In [1]: import numpy as np

In [2]: from numpy import linalg as LA

In [3]: np.set_printoptions(precision=2, suppress=True, linewidth=140)

In [4]: X = np.load("run19.npy")

In [5]: print(X)
[[ 6  3  7  2 12]
 [ 3  9  0  6  9]
 [ 7  0 10  0 12]
 [ 2  6  0  4  6]
 [12  9 12  6 27]]

In [6]: vals, vecs = LA.eigh(X)

In [7]: x0 = np.array([-1, -2, -1, 1, -2])

In [8]: print((np.sign(vecs[:, -1].round(6)) == np.sign(vecs[0, -1].round(6))).astype(int))
[1 1 1 1 1]

In [9]: print(round(x0 @ X @ x0 / (x0 @ x0), 2), round(float(vals[0]), 2), np.round(vals[-1], 2))
27.82 -0.0 42.64

In [10]: print(np.round(vecs * np.maximum(vals, 0) @ vecs.T, 2) + 0)
[[ 6.  3.  7.  2. 12.]
 [ 3.  9.  0.  6.  9.]
 [ 7.  0. 10.  0. 12.]
 [ 2.  6.  0.  4.  6.]
 [12.  9. 12.  6. 27.]]

In [11]: print(np.round(vecs * np.abs(vals) @ vecs.T, 2) + 0)
[[ 6.  3.  7.  2. 12.]
 [ 3.  9.  0.  6.  9.]
 [ 7.  0. 10.  0. 12.]
 [ 2.  6.  0.  4.  6.]
 [12.  9. 12.  6. 27.]]

In [12]: print(x0 @ X @ x0)
306

In [13]: B = np.array([[1, 1], [0, 2]])

In [14]: basis = np.kron(B, X)

In [15]: print(basis.shape)
(10, 10)

In [16]: print(LA.matrix_rank(basis))
6

In [17]: x0 = np.array([1, 0, 5, 5, 5])

In [18]: print(X @ np.ones(5))
[30. 27. 29. 18. 66.]

In [19]: print(X * x0)
[[  6   0  35  10  60]
 [  3   0   0  30  45]
 [  7   0  50   0  60]
 [  2   0   0  20  30]
 [ 12   0  60  30 135]]

In [20]: print(X @ (2 * x0))
[222 156 234 104 474]

In [21]: print(X @ x0)
[111  78 117  52 237]

In [22]: print(np.sign((X @ x0).round(6)))
[1 1 1 1 1]

In [23]: print((X @ x0).argmax())
4

In [24]: F = np.array([[0.7, 1.4, -0.7, 0.6, 0.8],
    ...:     [0.9, 0.9, 0.9, -0.4, 0.3],
    ...:     [-0.5, 1.2, 0.7, -1.1, -1.6],
    ...:     [-0.2, 0.2, 0.7, 0.2, 0.0],
    ...:     [0.5, 1.5, 0.2, -0.5, 0.2]])

In [25]: F[:, 1] *= 10

In [26]: print(F)
[[ 0.7 14.  -0.7  0.6  0.8]
 [ 0.9  9.   0.9 -0.4  0.3]
 [-0.5 12.   0.7 -1.1 -1.6]
 [-0.2  2.   0.7  0.2  0. ]
 [ 0.5 15.   0.2 -0.5  0.2]]

In [27]: t = np.radians(180)

In [28]: r_ = np.eye(5)

In [29]: r_[2, 2] = r_[3, 3] = np.cos(t)

In [30]: r_[2, 3], r_[3, 2] = -np.sin(t), np.sin(t)

In [31]: print(r_.round(2) + 0)
[[ 1.  0.  0.  0.  0.]
 [ 0.  1.  0.  0.  0.]
 [ 0.  0. -1.  0.  0.]
 [ 0.  0.  0. -1.  0.]
 [ 0.  0.  0.  0.  1.]]

In [32]: B = F @ r_.T

In [33]: print(np.abs(B - F).max(axis=0))
[0.  0.  1.8 2.2 0. ]

In [34]: print(B)
[[ 0.7 14.   0.7 -0.6  0.8]
 [ 0.9  9.  -0.9  0.4  0.3]
 [-0.5 12.  -0.7  1.1 -1.6]
 [-0.2  2.  -0.7 -0.2  0. ]
 [ 0.5 15.  -0.2  0.5  0.2]]

In [35]: print(round(float(LA.det(r_)), 2), np.trace(r_))
1.0 1.0

In [36]: f = np.array([2, 2, 1, 0, 2])

In [37]: B = F + np.outer(f, np.eye(5)[2])

In [38]: print(LA.matrix_rank(B - F))
1

In [39]: print(np.round(LA.det(B) / LA.det(F), 2), round(float(1 + LA.solve(F, f)[2]), 2))
1.08 1.08

In [40]: f = np.array([8, 6, 5])

In [41]: print(np.cross(F[3, :3], F[2, :3]))
[-7.   -0.21 -1.4 ]

In [42]: left, sigma, vt = LA.svd(F)

In [43]: print(np.argmax(sigma[:-1] / (sigma[1:] + 1e-6)) + 1)
1

In [44]: print(sigma)
[25.52  2.51  1.27  0.66  0.24]

In [45]: B = left[:, :1] @ np.diag(sigma[:1]) @ vt[:1]

In [46]: print(round(float(np.abs(F - B).max()), 2))
1.56

In [47]: print(LA.matrix_rank(B))
1

In [48]: q, r_ = LA.qr(F)

In [49]: print(np.round(q @ r_, 2) + 0)
[[ 0.7 14.  -0.7  0.6  0.8]
 [ 0.9  9.   0.9 -0.4  0.3]
 [-0.5 12.   0.7 -1.1 -1.6]
 [-0.2  2.   0.7  0.2  0. ]
 [ 0.5 15.   0.2 -0.5  0.2]]

In [50]: print(np.trace(q @ q.T))
5.0

In [51]: E = np.array([[0, -1, 0], [0, 0, -3], [-2, 0, 0]])

In [52]: x0 = np.array([2, 1, 2])

In [53]: rhs = E @ x0

In [54]: b, lr = np.zeros(3), 1 / LA.norm(E, 2) ** 2

In [55]: for i in range(60):
    ...:     b -= lr * E.T @ (E @ b - rhs)
    ...:     if i % 10 == 0: print(i, round(LA.norm(E @ b - rhs), 2))
    ...: 
0 2.39
10 0.27
20 0.08
30 0.03
40 0.01
50 0.0

In [56]: print(b)
[2. 1. 2.]

In [57]: print(round(LA.cond(E), 2))
3.0

In [58]: rng = np.random.default_rng(549223)

In [59]: z = rng.permutation(3)

In [60]: B = E[:, z] * rng.choice([-1, 1], 3)

In [61]: print(B)
[[ 0  0  1]
 [ 0 -3  0]
 [ 2  0  0]]

In [62]: left, _, vt = LA.svd(E.T @ B)

In [63]: print(z)
[0 2 1]

In [64]: K = np.load("arr.npy")

In [65]: print(K)
[[ 1  0  0  0]
 [ 0 -2  0  0]
 [ 0  0  1  0]
 [ 0  0  0 -1]]

In [66]: print(np.count_nonzero(K))
4

In [67]: print(K.sum(axis=1))
[ 1 -2  1 -1]

In [68]: print(LA.svd(K, compute_uv=False))
[2. 1. 1. 1.]

In [69]: print(np.diff(K, axis=0))
[[-1 -2  0  0]
 [ 0  2  1  0]
 [ 0  0 -1 -1]]

In [70]: print(np.unravel_index(np.abs(K).argmax(), K.shape))
(np.int64(1), np.int64(1))

In [71]: np.zeros(4, 4)
Traceback (most recent call last):
  Cell In[71], line 1
    np.zeros(4, 4)
TypeError: Cannot interpret '4' as a data type


In [72]: print(np.all(LA.eigvalsh(K) > 0))
False

In [73]: print([round(float(LA.det(K[:i, :i])), 2) + 0 for i in range(1, 5)])
[1.0, -2.0, -2.0, 2.0]

In [74]: arr = np.load("out11.npy")

In [75]: print(arr)
[[-0.65  0.95  0.16 -0.17 -0.79]
 [-0.7  -0.77  0.78 -0.01 -0.65]
 [-0.6  -0.99 -0.88 -0.12 -0.97]
 [-0.94 -0.14 -0.97  0.07  0.95]
 [-0.02  1.   -0.63 -0.15  0.38]
 [ 0.44 -1.   -0.08  0.19  0.65]
 [ 0.05 -0.95  0.83 -0.24 -1.  ]
 [ 0.6   1.   -0.16 -0.35 -0.97]
 [ 0.76  0.79  0.1   0.03  0.56]
 [ 0.05 -0.11 -0.95 -0.15 -0.87]
 [-0.59  0.99 -0.29  0.13  1.  ]
 [ 0.8   0.54  0.64 -0.05 -0.67]
 [-0.49  0.94  0.65  0.01  0.69]
 [-0.62  0.98  0.25 -0.06  0.49]
 [-0.62  1.   -0.29 -0.18 -0.35]
 [ 0.06  0.73  0.4  -0.07 -0.51]
 [ 0.83  0.4  -0.9   0.12  0.96]
 [ 0.58  0.84 -0.91 -0.13 -0.58]
 [-0.9   1.    0.92 -0.06  0.57]
 [-0.99  0.99 -0.43 -0.13  0.46]
 [ 0.83 -0.86  0.56  0.1   0.14]
 [-0.17  0.96 -0.88  0.02  0.93]
 [-0.23 -0.92  0.74  0.18  0.83]
 [ 0.31 -0.98 -0.22  0.01 -0.75]
 [ 0.76  0.77  0.87  0.13  0.9 ]
 [-0.95  0.98  0.86  0.09  0.98]
 [ 0.6  -1.    0.36  0.09 -0.66]
 [ 0.92 -0.99  0.83  0.1  -0.7 ]]

In [76]: Xc = arr - arr.mean(axis=0)

In [77]: left, sigma, vt = LA.svd(Xc, full_matrices=False)

In [78]: print(LA.matrix_rank(Xc))
5

In [79]: print(np.round(vt[0] * np.sign(vt[0, np.abs(vt[0]).argmax()]), 2) + 0)
[-0.33  0.77 -0.14  0.    0.53]

In [80]: print(np.abs(left[:, 0]).argmax())
27

In [81]: W0 = np.array([[0.3, -0.4, -1.6, 0.9], [0.5, -2.4, 0.0, 1.3], [1.4, 1.8, -1.0, 0.1]])

In [82]: W0[2] = W0[0] + 0.3 * rng.normal(size=4)

In [83]: print(W0)
[[ 0.3  -0.4  -1.6   0.9 ]
 [ 0.5  -2.4   0.    1.3 ]
 [-0.03 -0.25 -1.39  0.8 ]]

In [84]: W = np.array([[1, -1, 1, 2, 1, -2],
    ...:     [2, 0, 1, -2, 0, 0],
    ...:     [0, -1, 2, 1, 1, 1],
    ...:     [1, -2, 2, -1, -1, 0]])

In [85]: b = np.array([2, 3, 1, 0, 0, 0])

In [86]: hid = np.maximum(W0 @ W + b, 0)

In [87]: print(hid)
[[2.4  2.5  0.   0.   0.   0.  ]
 [0.   0.   1.7  4.5  0.   0.  ]
 [2.27 2.81 0.   0.   0.   0.  ]]

In [88]: print((hid > 0).mean(axis=0))
[0.67 0.67 0.33 0.33 0.   0.  ]

In [89]: basis = np.array([[0, 0, 3],
    ...:     [2, 3, 0],
    ...:     [3, -1, -3],
    ...:     [-3, -3, 3],
    ...:     [3, 0, 1],
    ...:     [0, 1, -1]])

In [90]: print(W @ basis)
[[ -2 -12   9]
 [  9   5  -3]
 [  4  -7  -3]
 [  2  -5  -7]]

In [91]: x0 = np.array([8, -2, -9, -2])

In [92]: h = np.maximum(W0 @ x0, 0)

In [93]: print(W0.T @ h)
[  7.52 -24.   -40.73  31.24]

In [94]: print(np.maximum(W0 @ x0, 0) - np.maximum(-W0 @ x0, 0))
[15.8   6.2  11.14]

In [95]: print(h)
[15.8   6.2  11.14]

In [96]: def softmax(z):
    ...:     e = np.exp(z - z.max(axis=-1, keepdims=True))
    ...:     return e / e.sum(axis=-1, keepdims=True)
    ...: 

In [97]: print(softmax(W0[2] + -1))
[0.23 0.18 0.06 0.53]

In [98]: print(np.round(softmax(10 * W0[2]), 2) + 0)
[0. 0. 0. 1.]

In [99]: print(softmax(W0).sum(axis=1))
[1. 1. 1.]

In [100]: scores = W0 @ W0.T / np.sqrt(4)

In [101]: print(softmax(scores)[2] @ W0)
[ 0.23 -0.78 -1.18  0.95]

In [102]: print(softmax(scores))
[[0.44 0.23 0.33]
 [0.06 0.9  0.04]
 [0.43 0.21 0.35]]

In [103]: left, sigma, vt = LA.svd(W0, full_matrices=False)

In [104]: print(left.shape, sigma.shape, vt.shape)
(3, 3) (3,) (3, 4)

In [105]: print(np.round(vt @ vt.T, 2) + 0)
[[1. 0. 0.]
 [0. 1. 0.]
 [0. 0. 1.]]

In [106]: print((sigma > 1e-8).sum())
3

In [107]: print(np.round(left.T @ left, 2) + 0)
[[1. 0. 0.]
 [0. 1. 0.]
 [0. 0. 1.]]

In [108]: print(np.abs(vt[0]))
[0.17 0.7  0.41 0.56]

In [109]: print(sigma / sigma[0])
[1.   0.64 0.07]

In [110]: print(np.allclose(left * sigma @ vt, W0))
True

In [111]: T = np.stack([W0, 4 * W0, W0[::-1]])

In [112]: print(LA.norm(T, axis=(1, 2)))
[ 3.74 14.94  3.74]

In [113]: print(T.sum(axis=0))
[[  1.47  -2.25  -9.39   5.3 ]
 [  3.   -14.4    0.     7.8 ]
 [  0.15  -1.66  -8.53   4.92]]

In [114]: mat = np.array([[-2, 0, 2, -1],
     ...:     [-2, 2, 2, 2],
     ...:     [-1, -2, 1, -2],
     ...:     [-1, 1, 2, 2],
     ...:     [-2, -2, 2, 1]])

In [115]: print(mat)
[[-2  0  2 -1]
 [-2  2  2  2]
 [-1 -2  1 -2]
 [-1  1  2  2]
 [-2 -2  2  1]]

In [116]: x0 = np.array([-1, 0, -2, 1])

In [117]: rhs = mat @ x0

In [118]: print(rhs)
[-3  0 -3 -1 -1]

In [119]: print(np.round(LA.pinv(mat) @ mat, 2) + 0)
[[1. 0. 0. 0.]
 [0. 1. 0. 0.]
 [0. 0. 1. 0.]
 [0. 0. 0. 1.]]

In [120]: print(np.round(LA.lstsq(mat, rhs)[0], 2) + 0)
[-1.  0. -2.  1.]

In [121]: print(np.round(LA.solve(mat.T @ mat, mat.T @ rhs), 2) + 0)
[-1.  0. -2.  1.]

In [122]: rhs = rhs + 0.3 * rng.normal(size=5)

In [123]: print(rhs.round(2) + 0)
[-2.84  0.   -2.88 -1.34 -1.38]

In [124]: b, *_ = LA.lstsq(mat, rhs)

In [125]: print(np.round(mat.T @ (rhs - mat @ b), 2) + 0)
[0. 0. 0. 0.]

In [126]: W = np.array([[1, 0], [1, 2], [1, 2], [0, 0]])

In [127]: b = np.array([7, 5])

In [128]: hid = np.maximum(mat @ W + b, 0)

In [129]: print(hid)
[[ 7  9]
 [ 9 13]
 [ 5  3]
 [ 9 11]
 [ 5  5]]

In [130]: print((hid > 0).astype(int))
[[1 1]
 [1 1]
 [1 1]
 [1 1]
 [1 1]]

In [131]: basis = np.array([[8, 8], [1, 2]])

In [132]: print(hid @ basis)
[[65 74]
 [85 98]
 [43 46]
 [83 94]
 [45 50]]

In [133]: A = np.array([[-2, 5, 5, 1, 0, -4],
     ...:     [1, -3, 1, 3, 5, 0],
     ...:     [0, 2, -3, 3, 1, -4],
     ...:     [1, -1, 4, 3, -2, 5],
     ...:     [5, -1, -3, 5, 4, 3],
     ...:     [-1, 1, -4, -2, -3, 0]])

In [134]: print(A)
[[-2  5  5  1  0 -4]
 [ 1 -3  1  3  5  0]
 [ 0  2 -3  3  1 -4]
 [ 1 -1  4  3 -2  5]
 [ 5 -1 -3  5  4  3]
 [-1  1 -4 -2 -3  0]]

In [135]: B = A + rng.integers(-2, 3, (6, 5)) @ rng.integers(-2, 3, (5, 6))

In [136]: print(B)
[[ -2   4   2   8   5   0]
 [  1   3   5  -4   0  -3]
 [  6  -3  -2  -2  -5  -4]
 [  5  -7   0  12   3   2]
 [ 17  -4  -6   8   5  -1]
 [  3 -10  -9   1   0   2]]

In [137]: print(LA.matrix_rank(B - A, tol=1e-8))
5

In [138]: print(np.round(LA.svd(B - A, compute_uv=False), 2) + 0)
[23.63 15.51  9.53  4.31  2.1   0.  ]

In [139]: x0 = np.array([0, -2, -3, -1, 1, 0])

In [140]: print(np.sign((B @ x0).round(6)))
[-1 -1  1  1  1  1]

In [141]: print(LA.norm(B @ x0) <= LA.norm(B, 2) * LA.norm(x0) + 1e-9)
True

In [142]: x0 = np.array([1, 3, 0, -2, 1, 0])

In [143]: rhs = A @ x0

In [144]: print(rhs)
[ 11  -9   1 -10  -4   3]

In [145]: print(np.round(LA.solve(A, rhs + A[:, 5]), 2) + 0)
[ 1.  3.  0. -2.  1.  1.]

In [146]: print(np.round(LA.solve(A, A[:, 2]), 2) + 0)
[0. 0. 1. 0. 0. 0.]

In [147]: print(np.round(LA.solve(A.T, A[5]), 2) + 0)
[0. 0. 0. 0. 0. 1.]
